$ python -q
>>> import numpy as np
>>> np.set_printoptions(precision=3, suppress=True, linewidth=200)
>>> m1 = np.loadtxt("dump.csv", delimiter=",")
>>> m1
array([[ 0.453,  0.704,  0.547],
       [ 0.704,  0.095, -0.704],
       [ 0.547, -0.704,  0.453]])
>>> O, R = np.linalg.qr(m1)
>>> np.round(O.T @ O, 3) + 0
array([[1., 0., 0.],
       [0., 1., 0.],
       [0., 0., 1.]])
>>> abs(R[0, 0]), round(float(np.linalg.norm(m1[:, 0])), 3)
(np.float64(1.0), 1.0)
>>> round(np.trace(O @ O.T), 3)
np.float64(3.0)
>>> np.abs(np.diag(R))
array([1., 1., 1.])
>>> O.shape, R.shape
((3, 3), (3, 3))
>>> rng = np.random.default_rng(30721)
>>> A2 = m1 + rng.integers(-2, 3, (3, 1)) @ rng.integers(-2, 3, (1, 3))
>>> A2
array([[ 0.453, -3.296,  0.547],
       [ 0.704, -1.905, -0.704],
       [ 0.547,  1.296,  0.453]])
>>> A2 - m1
array([[ 0., -4.,  0.],
       [ 0., -2.,  0.],
       [ 0.,  2.,  0.]])
>>> np.abs(A2 - m1).sum(axis=1)
array([4., 2., 2.])
>>> O, _ = np.linalg.qr(np.array([[-0.8, -1.1, -0.6], [0.5, 0.8, 1.0], [-1.3, 0.1, 0.3]]))
>>> vals = np.array([-2, -4, -2])
>>> mat = O @ np.diag(vals) @ O.T
>>> mat
array([[-2.82 ,  0.637,  0.75 ],
       [ 0.637, -2.494, -0.582],
       [ 0.75 , -0.582, -2.685]])
>>> vals, evecs = np.linalg.eig(mat)
>>> np.round(mat @ evecs[:, 0] - vals[0] * evecs[:, 0], 3) + 0
array([0., 0., 0.])
>>> round(np.prod(vals), 3)
np.float64(-16.0)
>>> np.sort(np.linalg.eigvals(np.linalg.inv(mat)))
array([-0.5 , -0.5 , -0.25])
>>> np.sort(np.linalg.eigvals(mat.T))
array([-4., -2., -2.])
>>> round(float(np.linalg.eigvalsh(mat).min()), 3)
-4.0
>>> vec = np.array([0, 1, 3])
>>> target = mat @ vec
>>> target
array([ 2.886, -4.241, -8.638])
>>> np.linalg.solve(mat.T, mat[2])
array([-0., -0.,  1.])
>>> np.round(np.linalg.solve(mat, target + mat[:, 1]), 3) + 0
array([0., 2., 3.])
>>> np.round(np.linalg.solve(mat, target), 3) + 0
array([0., 1., 3.])
>>> t = np.radians(45)
>>> R = np.eye(3)
>>> R[2, 2] = R[1, 1] = np.cos(t)
>>> R[2, 1], R[1, 2] = -np.sin(t), np.sin(t)
>>> R
array([[ 1.   ,  0.   ,  0.   ],
       [ 0.   ,  0.707,  0.707],
       [ 0.   , -0.707,  0.707]])
>>> A2 = mat @ R.T
>>> np.abs(A2 - mat).max(axis=0)
array([0.   , 1.728, 1.934])
>>> A2
array([[-2.82 ,  0.98 ,  0.08 ],
       [ 0.637, -2.175,  1.352],
       [ 0.75 , -2.31 , -1.487]])
>>> np.allclose(np.linalg.norm(mat, axis=1), np.linalg.norm(A2, axis=1))
True
>>> np.linalg.svd(mat, compute_uv=False), np.linalg.svd(A2, compute_uv=False)
(array([4., 2., 2.]), array([4., 2., 2.]))
>>> feats = np.array([[-3, 4, -4], [4, 18, 2], [9, -4, 39]])
>>> np.linalg.pinv(m1)
array([[ 0.453,  0.704,  0.547],
       [ 0.704,  0.095, -0.704],
       [ 0.547, -0.704,  0.453]])
>>> np.round(m1 @ m1.T, 3) + 0
array([[1., 0., 0.],
       [0., 1., 0.],
       [0., 0., 1.]])
>>> np.linalg.svd(m1, compute_uv=False)
array([1., 1., 1.])
>>> round(float(m1[:, 1] @ m1[:, 0]), 3)
0.0
>>> A2 = np.array([[3, 3], [3, 3]])
>>> cent = np.kron(A2, feats)
>>> round(float(np.linalg.norm(cent, 2)), 3), round(np.linalg.norm(A2, 2) * np.linalg.norm(feats, 2), 3)
(243.254, np.float64(243.254))
>>> np.linalg.matrix_rank(cent)
np.int64(3)
>>> A2 = feats + rng.integers(-2, 3, (3, 2)) @ rng.integers(-2, 3, (2, 3))
>>> A2
array([[-7,  6,  0],
       [ 2, 19,  4],
       [ 3, -4, 43]])
>>> np.abs(A2 - feats).sum(axis=1)
array([10,  5, 10])
>>> A2 - feats
array([[-4,  2,  4],
       [-2,  1,  2],
       [-6,  0,  4]])
>>> np.linalg.matrix_rank(A2 - feats, tol=1e-8)
np.int64(2)
>>> O, R = np.linalg.qr(A2)
>>> O.shape, R.shape
((3, 3), (3, 3))
>>> np.round(np.trace(O @ O.T), 3)
np.float64(3.0)
>>> W0 = np.abs(np.array([[1, -5, -5], [-3, 5, -3], [1, -5, -4]])) + np.eye(3)
>>> W0 = W0 / W0.sum(axis=1, keepdims=True)
>>> W0
array([[0.167, 0.417, 0.417],
       [0.25 , 0.5  , 0.25 ],
       [0.091, 0.455, 0.455]])
>>> r0 = np.array([-3, -2])
>>> np.convolve(W0[2], r0)
array([-0.273, -1.545, -2.273, -0.909])
>>> np.cross(W0[2, :3], W0[0, :3])
array([ 0.   ,  0.038, -0.038])
>>> np.polyval(r0, W0[2])
array([-2.273, -3.364, -3.364])
>>> np.array([np.convolve(row, r0, "same") for row in W0])
array([[-0.5  , -1.583, -2.083],
       [-0.75 , -2.   , -1.75 ],
       [-0.273, -1.545, -2.273]])
